$ ipython --no-banner

In [1]: import numpy as np

In [2]: np.set_printoptions(suppress=True, linewidth=120)

In [3]: rnd = lambda a: np.round(a, 2) + 0

In [4]: X = np.diag(np.array([1, -3, -3, -2, 3, 2]))

In [5]: print(X)
[[ 1  0  0  0  0  0]
 [ 0 -3  0  0  0  0]
 [ 0  0 -3  0  0  0]
 [ 0  0  0 -2  0  0]
 [ 0  0  0  0  3  0]
 [ 0  0  0  0  0  2]]

In [6]: print(rnd(np.linalg.eigvalsh(X).min()))
-3.0

In [7]: print(np.all(np.linalg.eigvalsh(X) > 0))
False

In [8]: F = np.load("x.npy")

In [9]: print(F)
[[-3.  1.  0.  0.  0.  0.  0.  0.  0.  0.  0.  0.]
 [ 0. -3.  1.  0.  0.  0.  0.  0.  0.  0.  0.  0.]
 [ 0.  0. -3.  1.  0.  0.  0.  0.  0.  0.  0.  0.]
 [ 0.  0.  0. -3.  1.  0.  0.  0.  0.  0.  0.  0.]
 [ 0.  0.  0.  0. -3.  1.  0.  0.  0.  0.  0.  0.]
 [ 0.  0.  0.  0.  0. -3.  1.  0.  0.  0.  0.  0.]
 [ 0.  0.  0.  0.  0.  0. -3.  1.  0.  0.  0.  0.]
 [ 0.  0.  0.  0.  0.  0.  0. -3.  1.  0.  0.  0.]
 [ 0.  0.  0.  0.  0.  0.  0.  0. -3.  1.  0.  0.]
 [ 0.  0.  0.  0.  0.  0.  0.  0.  0. -3.  1.  0.]
 [ 0.  0.  0.  0.  0.  0.  0.  0.  0.  0. -3.  1.]
 [ 0.  0.  0.  0.  0.  0.  0.  0.  0.  0.  0. -3.]]

In [10]: # triangular: eigenvalues sit on the diagonal

In [11]: gram = F.T @ F

In [12]: print(np.trace(gram), (F ** 2).sum())
119.0 119.0

In [13]: print((F @ F.T).shape)
(12, 12)

In [14]: print(np.diag(gram))
[ 9. 10. 10. 10. 10. 10. 10. 10. 10. 10. 10. 10.]

In [15]: print(np.allclose(gram, gram.T))
True

In [16]: print(rnd(np.linalg.svd(F, compute_uv=False) ** 2))
[15.82 15.29 14.44 13.32 12.01 10.58  9.12  7.73  6.47  5.42  4.64  4.16]

In [17]: print(rnd(np.linalg.eigvalsh(gram)[::-1]))
[15.82 15.29 14.44 13.32 12.01 10.58  9.12  7.73  6.47  5.42  4.64  4.16]

In [18]: print(gram)
[[ 9. -3.  0.  0.  0.  0.  0.  0.  0.  0.  0.  0.]
 [-3. 10. -3.  0.  0.  0.  0.  0.  0.  0.  0.  0.]
 [ 0. -3. 10. -3.  0.  0.  0.  0.  0.  0.  0.  0.]
 [ 0.  0. -3. 10. -3.  0.  0.  0.  0.  0.  0.  0.]
 [ 0.  0.  0. -3. 10. -3.  0.  0.  0.  0.  0.  0.]
 [ 0.  0.  0.  0. -3. 10. -3.  0.  0.  0.  0.  0.]
 [ 0.  0.  0.  0.  0. -3. 10. -3.  0.  0.  0.  0.]
 [ 0.  0.  0.  0.  0.  0. -3. 10. -3.  0.  0.  0.]
 [ 0.  0.  0.  0.  0.  0.  0. -3. 10. -3.  0.  0.]
 [ 0.  0.  0.  0.  0.  0.  0.  0. -3. 10. -3.  0.]
 [ 0.  0.  0.  0.  0.  0.  0.  0.  0. -3. 10. -3.]
 [ 0.  0.  0.  0.  0.  0.  0.  0.  0.  0. -3. 10.]]
